% python3 -q
>>> import numpy as np
>>> np.set_printoptions(precision=4, suppress=True, linewidth=120, floatmode="fixed")
>>> J = np.array([[1, -2, 4, -8], [1, -1, 1, -1], [1, 0, 0, 0], [1, 1, 1, 1]])
>>> J
array([[ 1, -2,  4, -8],
       [ 1, -1,  1, -1],
       [ 1,  0,  0,  0],
       [ 1,  1,  1,  1]])
>>> q, V = np.linalg.qr(J[:, :2])[0], np.linalg.qr(J[:, 2:])[0]
>>> sv = np.linalg.svd(q.T @ V, compute_uv=False)
>>> np.round(np.linalg.norm(q @ q.T - V @ V.T, 2), 4)
np.float64(0.5601)
>>> np.degrees(np.arccos(sv.clip(0, 1)))
array([21.9681, 34.0629])
>>> x = np.array([0, 1, 0, 2])
>>> y = J @ x
>>> beta, lr = np.zeros(4), 1 / np.linalg.norm(J, 2) ** 2
>>> for i in range(10):
...     beta -= lr * J.T @ (J @ beta - y)
...     if i % 2 == 0: print(i, round(np.linalg.norm(J @ beta - y), 4))
... 
0 1.8647
2 1.6966
4 1.5458
6 1.4106
8 1.2895
>>> np.round(np.linalg.cond(J), 4)
np.float64(17.3178)
>>> A2 = np.array([[3, 3, 3, 3, 3],
...     [3, 1, 2, 1, 0],
...     [3, 0, 0, 1, 3],
...     [1, 0, 2, 2, 3],
...     [2, 2, 0, 2, 3]])
>>> A2[-1] = A2[0]
>>> A = A2 + 0.1 * np.eye(5)
>>> A
array([[3.1000, 3.0000, 3.0000, 3.0000, 3.0000],
       [3.0000, 1.1000, 2.0000, 1.0000, 0.0000],
       [3.0000, 0.0000, 0.1000, 1.0000, 3.0000],
       [1.0000, 0.0000, 2.0000, 2.1000, 3.0000],
       [3.0000, 3.0000, 3.0000, 3.0000, 3.1000]])
>>> x = np.array([1, 3, 0, 3, 2])
>>> y = A @ x
>>> beta, lr = np.zeros(5), 1 / np.linalg.norm(A, 2) ** 2
>>> for i in range(200):
...     beta -= lr * A.T @ (A @ beta - y)
...     if i % 50 == 0: print(i, round(np.linalg.norm(A @ beta - y), 4))
... 
0 3.9528
50 1.4212
100 0.6713
150 0.3221
>>> beta
array([0.9228, 3.1301, 0.7041, 1.7715, 2.4512])
>>> round(np.linalg.cond(A), 4)
np.float64(422.7162)
